% ipython --no-banner

In [1]: import numpy as np

In [2]: np.set_printoptions(precision=2, suppress=True, linewidth=120)

In [3]: r0 = np.array([-1, -3, 0, 0, -3, 3, 3])

In [4]: data = -3 * np.eye(7) + np.outer(r0, r0)

In [5]: data
Out[5]: 
array([[-2.,  3.,  0.,  0.,  3., -3., -3.],
       [ 3.,  6.,  0.,  0.,  9., -9., -9.],
       [ 0.,  0., -3.,  0.,  0.,  0.,  0.],
       [ 0.,  0.,  0., -3.,  0.,  0.,  0.],
       [ 3.,  9.,  0.,  0.,  6., -9., -9.],
       [-3., -9.,  0.,  0., -9.,  6.,  9.],
       [-3., -9.,  0.,  0., -9.,  9.,  6.]])

In [6]: # equal to its transpose

In [7]: rng = np.random.default_rng(39769)

In [8]: lab = rng.permutation(7)

In [9]: lab
Out[9]: array([1, 2, 4, 0, 6, 5, 3])

In [10]: A2 = data[lab][:, lab]

In [11]: print(np.round(np.linalg.det(A2), 2), round(np.linalg.det(data[lab]), 2))
24786.0 -24786.0

In [12]: np.sort(np.abs(np.linalg.eigvals(A2)))
Out[12]: array([ 3.,  3.,  3.,  3.,  3.,  3., 34.])

In [13]: np.diag(A2)
Out[13]: array([ 6., -3.,  6., -2.,  6.,  6., -3.])

In [14]: print(np.allclose(A2, data))
False

In [15]: np.abs(np.linalg.svd(data)[2][-1])
Out[15]: array([0.  , 0.09, 0.31, 0.04, 0.71, 0.21, 0.59])

In [16]: np.linalg.matrix_rank(data, rtol=0.1)
Out[16]: np.int64(1)

In [17]: np.argsort(-np.linalg.norm(data, axis=0).round(6), kind="stable")[:3]
Out[17]: array([1, 4, 5])

In [18]: mat = rng.normal(size=(36, 7)) + 5 * np.array([-3, -1, -2, -2, 3, 3, -2])

In [19]: mat
Out[19]: 
array([[-14.06,  -4.28,  -9.86, -10.42,  14.5 ,  15.32,  -9.2 ],
       [-14.58,  -3.91,  -8.16,  -8.75,  14.44,  14.86, -12.35],
       [-15.48,  -4.59, -10.31,  -9.63,  17.12,  16.28,  -9.61],
       [-14.93,  -4.39, -11.62,  -9.91,  15.72,  14.99,  -8.08],
       [-13.76,  -6.18, -11.01,  -8.61,  15.07,  14.27,  -9.98],
       [-16.22,  -4.71, -10.79,  -9.13,  15.18,  14.12,  -9.15],
       [-11.62,  -6.24, -11.3 , -10.66,  14.32,  14.94,  -9.07],
       [-14.17,  -4.24, -10.44,  -8.11,  13.9 ,  14.38, -10.13],
       [-14.64,  -5.89,  -8.59, -10.67,  15.58,  15.06,  -8.37],
       [-13.72,  -5.02,  -8.95,  -8.47,  13.72,  14.32,  -9.69],
       [-15.48,  -4.71, -10.17,  -8.63,  15.54,  16.82, -10.44],
       [-13.87,  -2.3 , -12.77,  -9.76,  15.23,  13.96, -10.88],
       [-14.44,  -5.73, -10.05,  -8.47,  13.62,  15.07,  -9.37],
       [-14.28,  -3.8 ,  -9.34,  -8.26,  16.05,  14.41,  -8.3 ],
       [-15.13,  -5.43,  -8.69, -10.89,  13.48,  15.03,  -8.91],
       [-13.09,  -2.58, -10.12, -10.39,  14.21,  16.14, -10.23],
       [-13.74,  -5.61,  -9.86,  -9.34,  14.  ,  14.54,  -9.81],
       [-14.99,  -5.09, -11.53,  -9.71,  15.26,  15.95,  -9.74],
       [-14.18,  -2.62, -10.17, -10.22,  14.89,  13.73,  -9.43],
       [-15.18,  -4.46, -10.95, -11.21,  14.46,  13.55,  -8.84],
       [-16.84,  -5.79, -11.17, -10.81,  14.51,  16.64, -10.45],
       [-16.87,  -4.18, -11.24, -10.32,  15.3 ,  14.  ,  -9.58],
       [-15.85,  -4.32,  -9.26, -10.24,  15.98,  14.33, -11.11],
       [-16.1 ,  -5.18,  -9.3 ,  -9.97,  16.08,  14.67, -10.22],
       [-15.48,  -4.42,  -8.39, -10.  ,  14.37,  15.11, -11.5 ],
       [-14.61,  -4.34, -10.36,  -9.95,  14.66,  15.29,  -8.56],
       [-14.55,  -2.83, -12.48,  -9.66,  14.7 ,  15.25,  -7.92],
       [-15.27,  -4.49,  -9.24,  -9.17,  15.82,  16.39,  -8.19],
       [-16.44,  -5.91,  -9.47,  -9.1 ,  15.77,  14.46,  -9.93],
       [-14.03,  -4.73,  -8.9 ,  -9.53,  14.65,  16.25, -10.32],
       [-15.48,  -5.35, -12.77,  -9.49,  14.58,  14.32,  -9.91],
       [-16.14,  -4.92, -10.8 ,  -9.76,  14.45,  14.54, -11.47],
       [-15.88,  -4.12, -10.44,  -9.54,  16.28,  13.98, -10.31],
       [-14.95,  -5.08, -10.02,  -9.53,  14.04,  16.05, -10.03],
       [-13.5 ,  -6.49, -10.37,  -9.6 ,  16.43,  13.03, -10.8 ],
       [-16.23,  -4.91,  -9.57,  -8.73,  16.76,  15.14, -10.26]])

In [20]: cen = (mat - mat.mean(axis=0)) / mat.std(axis=0)

In [21]: np.argwhere(np.abs(cen) > 2)
Out[21]: 
array([[ 1,  6],
       [ 2,  4],
       [ 6,  0],
       [10,  5],
       [11,  1],
       [11,  2],
       [15,  1],
       [18,  1],
       [19,  3],
       [30,  2],
       [34,  5]])

In [22]: coef = np.linalg.lstsq(np.delete(cen, 1, axis=1), cen[:, 1])[0]

In [23]: round(float(1 - np.var(cen[:, 1] - np.delete(cen, 1, axis=1) @ coef)), 2)
Out[23]: 0.03

In [24]: np.abs(coef).argmax()
Out[24]: np.int64(1)
